$ ipython --no-banner

In [1]: import numpy as np

In [2]: np.set_printoptions(precision=3, suppress=True, linewidth=200, sign=" ")

In [3]: M = np.load("m.npy")

In [4]: M
Out[4]: 
array([[  2,   2,   2,   1],
       [  3,   2,   4,   2],
       [  3,   4,   5,   4],
       [  4,   5,   5,   4],
       [  6,   7,   7,   5],
       [  7,   7,   9,   6],
       [  7,   9,  11,   6],
       [  7,  11,  11,   7],
       [  7,  12,  12,   7],
       [  8,  12,  12,   9],
       [  8,  14,  13,   9],
       [  8,  15,  15,  11],
       [ 10,  15,  16,  13],
       [ 10,  15,  18,  14],
       [ 12,  17,  18,  14],
       [ 14,  18,  19,  16],
       [ 14,  20,  21,  17],
       [ 15,  21,  22,  18],
       [ 15,  23,  22,  20],
       [ 15,  25,  23,  21],
       [ 16,  25,  24,  22],
       [ 17,  25,  26,  22],
       [ 18,  27,  27,  24],
       [ 18,  28,  27,  25],
       [ 18,  29,  27,  27],
       [ 20,  30,  28,  29],
       [ 21,  30,  28,  29]])

In [5]: Uu, sig, vt = np.linalg.svd(M)

In [6]: np.argmax(sig[:-1] / (sig[1:] + 1e-6)) + 1
Out[6]: np.int64(1)

In [7]: A2 = Uu[:, :1] @ np.diag(sig[:1]) @ vt[:1]

In [8]: np.round(np.linalg.norm(M - A2) / np.linalg.norm(M), 3)
Out[8]: np.float64(0.058)

In [9]: np.linalg.matrix_rank(A2)
Out[9]: np.int64(1)

In [10]: np.round(np.abs(M - A2).max(), 3)
Out[10]: np.float64(2.532)

In [11]: np.linalg.matrix_rank(M, rtol=0.05)
Out[11]: np.int64(1)

In [12]: x = np.array([1, 2, 2, 1])

In [13]: target = M @ x

In [14]: coef, lr = np.zeros(4), 1 / np.linalg.norm(M, 2) ** 2

In [15]: for i in range(5):
    ...:     coef -= lr * M.T @ (M @ coef - target)
    ...:     if i % 1 == 0: print(i, round(np.linalg.norm(M @ coef - target), 3))
    ...: 
0 4.959
1 4.949
2 4.939
3 4.928
4 4.918

In [16]: round(float(np.linalg.cond(M)), 3)
Out[16]: 54.743

In [17]: coef
Out[17]: array([ 1.152,  1.731,  1.715,  1.513])

In [18]: J = np.array([[-1, 0, -1], [-1, -1, 0], [0, -1, -1]])

In [19]: J
Out[19]: 
array([[-1,  0, -1],
       [-1, -1,  0],
       [ 0, -1, -1]])

In [20]: x = np.array([1, 3, 3])

In [21]: target = J @ x

In [22]: coef, lr = np.zeros(3), 1 / np.linalg.norm(J, 2) ** 2

In [23]: for i in range(3):
    ...:     coef -= lr * J.T @ (J @ coef - target)
    ...:     if i % 1 == 0: print(i, round(np.linalg.norm(J @ coef - target), 3))
    ...: 
0 1.225
1 0.919
2 0.689

In [24]: coef
Out[24]: array([ 1.562,  2.719,  2.719])

In [25]: np.round(np.linalg.cond(J), 3)
Out[25]: np.float64(2.0)
